% ipython --no-banner

In [1]: import numpy as np

In [2]: from numpy import linalg as LA

In [3]: np.set_printoptions(precision=1, suppress=True, linewidth=160)

In [4]: tidy = lambda a: np.round(a, 1) + 0

In [5]: X = np.loadtxt("sample19.csv", delimiter=",")

In [6]: X
Out[6]: 
array([[0., 0., 1.],
       [0., 0., 0.],
       [1., 0., 0.]])

In [7]: left, sigma, Vh = LA.svd(X)

In [8]: vecs = Vh[:(sigma > 1e-8).sum()]

In [9]: rng = np.random.default_rng(627)

In [10]: vec = X[2] + 5 * X[0] + rng.integers(2) * np.eye(3)[1]

In [11]: vec
Out[11]: array([1., 1., 5.])

In [12]: np.allclose(vecs.T @ vecs @ vec, vec)
Out[12]: False

In [13]: tidy(LA.norm(vec - vecs.T @ vecs @ vec))
Out[13]: np.float64(1.0)

In [14]: M = np.loadtxt("layer5.csv", delimiter=",")

In [15]: M
Out[15]: 
array([[ 0.,  0., -2.,  0.,  0.,  0.,  0.],
       [ 0.,  0.,  0.,  1.,  0.,  0.,  0.],
       [-2.,  0.,  0.,  0.,  0.,  0.,  0.],
       [ 0.,  0.,  0.,  0.,  0., -4.,  0.],
       [ 0.,  0.,  0.,  0.,  0.,  0.,  4.],
       [ 0.,  4.,  0.,  0.,  0.,  0.,  0.],
       [ 0.,  0.,  0.,  0.,  4.,  0.,  0.]])

In [16]: u = np.array([0, -2, 1])

In [17]: np.correlate(M[0], M[1], "full")
Out[17]: array([ 0.,  0.,  0.,  0.,  0., -2.,  0.,  0.,  0.,  0.,  0.,  0.,  0.])

In [18]: data = np.load("arr.npy")

In [19]: data
Out[19]: 
array([[ 1.3, -4.9, -0.4],
       [-4.9, -4.1, -3.7],
       [-0.4, -3.7,  3.8]])

In [20]: # symmetric, so the eigenvalues are real

In [21]: hat = np.triu(np.array([[3, 0, -1], [2, 2, 3], [0, -5, -3]]), 1) + np.eye(3)

In [22]: B = hat @ data @ LA.inv(hat)

In [23]: np.trace(B), np.trace(data)
Out[23]: (np.float64(1.0), np.float64(1.0))

In [24]: tidy(hat @ data - data @ hat)
Out[24]: 
array([[  0.4,   3.7,  12.2],
       [ -1.2, -11.1,  18.8],
       [  0. ,   0. ,  10.7]])

In [25]: tidy(LA.det(B))
Out[25]: np.float64(-143.1)

In [26]: u = np.array([4, 4, 5])

In [27]: B = data + np.outer(u, np.eye(3)[2])

In [28]: LA.matrix_rank(LA.inv(B) - LA.inv(data), tol=1e-8)
Out[28]: np.int64(1)

In [29]: tidy(LA.det(B) / LA.det(data)), tidy(1 + LA.solve(data, u)[2])
Out[29]: (np.float64(1.4), np.float64(1.4))

In [30]: feats = np.load("case1.npy")

In [31]: feats
Out[31]: 
array([[-2,  1, -1,  2,  0,  0, -1, -2],
       [ 1, -2,  1, -1,  2,  0,  0, -1],
       [-1,  1, -2,  1, -1,  2,  0,  0],
       [ 2, -1,  1, -2,  1, -1,  2,  0],
       [ 0,  2, -1,  1, -2,  1, -1,  2],
       [ 0,  0,  2, -1,  1, -2,  1, -1],
       [-1,  0,  0,  2, -1,  1, -2,  1],
       [-2, -1,  0,  0,  2, -1,  1, -2]])

In [32]: np.abs(feats).max()
Out[32]: np.int64(2)

In [33]: feats[8]
Traceback (most recent call last):
  Cell In[33], line 1
    feats[8]
IndexError: index 8 is out of bounds for axis 0 with size 8


In [34]: feats.sum(axis=1)
Out[34]: array([-3,  0,  0,  2,  2,  0,  0, -3])

In [35]: feats - feats[0]
Out[35]: 
array([[ 0,  0,  0,  0,  0,  0,  0,  0],
       [ 3, -3,  2, -3,  2,  0,  1,  1],
       [ 1,  0, -1, -1, -1,  2,  1,  2],
       [ 4, -2,  2, -4,  1, -1,  3,  2],
       [ 2,  1,  0, -1, -2,  1,  0,  4],
       [ 2, -1,  3, -3,  1, -2,  2,  1],
       [ 1, -1,  1,  0, -1,  1, -1,  3],
       [ 0, -2,  1, -2,  2, -1,  2,  0]])

In [36]: u = np.array([1, 0, 6, 3, 9, -1, 5, 9])

In [37]: B = feats + np.outer(u, np.eye(8)[4])

In [38]: LA.matrix_rank(LA.inv(B) - LA.inv(feats), tol=1e-8)
Out[38]: np.int64(1)

In [39]: LA.determinant(feats)
Traceback (most recent call last):
  Cell In[39], line 1
    LA.determinant(feats)
AttributeError: module 'numpy.linalg' has no attribute 'determinant'


In [40]: LA.matrix_power(feats, 3)
Out[40]: 
array([[ -84,   42,  -54,   83,  -30,   34,  -50,  -24],
       [  42,  -76,   66,  -78,   89,  -61,   59,  -50],
       [ -54,   66,  -78,   85,  -78,   72,  -61,   34],
       [  83,  -78,   85, -118,   89,  -78,   89,  -30],
       [ -30,   89,  -78,   89, -118,   85,  -78,   83],
       [  34,  -61,   72,  -78,   85,  -78,   66,  -54],
       [ -50,   59,  -61,   89,  -78,   66,  -76,   42],
       [ -24,  -50,   34,  -30,   83,  -54,   42,  -84]])

In [41]: (feats + feats.T) / 2
Out[41]: 
array([[-2.,  1., -1.,  2.,  0.,  0., -1., -2.],
       [ 1., -2.,  1., -1.,  2.,  0.,  0., -1.],
       [-1.,  1., -2.,  1., -1.,  2.,  0.,  0.],
       [ 2., -1.,  1., -2.,  1., -1.,  2.,  0.],
       [ 0.,  2., -1.,  1., -2.,  1., -1.,  2.],
       [ 0.,  0.,  2., -1.,  1., -2.,  1., -1.],
       [-1.,  0.,  0.,  2., -1.,  1., -2.,  1.],
       [-2., -1.,  0.,  0.,  2., -1.,  1., -2.]])

In [42]: feats @ feats
Out[42]: 
array([[ 15,  -5,   7, -12,   2,  -3,   6,   6],
       [ -5,  12,  -8,   9, -12,   6,  -6,   6],
       [  7,  -8,  12, -10,   9, -10,   6,  -3],
       [-12,   9, -10,  16, -10,   9, -12,   2],
       [  2, -12,   9, -10,  16, -10,   9, -12],
       [ -3,   6, -10,   9, -10,  12,  -8,   7],
       [  6,  -6,   6, -12,   9,  -8,  12,  -5],
       [  6,   6,  -3,   2, -12,   7,  -5,  15]])

In [43]: tidy(LA.det(feats))
Out[43]: np.float64(45.0)

In [44]: np.allclose(feats @ feats.T, feats.T @ feats)
Out[44]: True

In [45]: np.trace(feats)
Out[45]: np.int64(-16)

In [46]: tidy(np.abs(LA.eigvals(feats)).max())
Out[46]: np.float64(8.1)
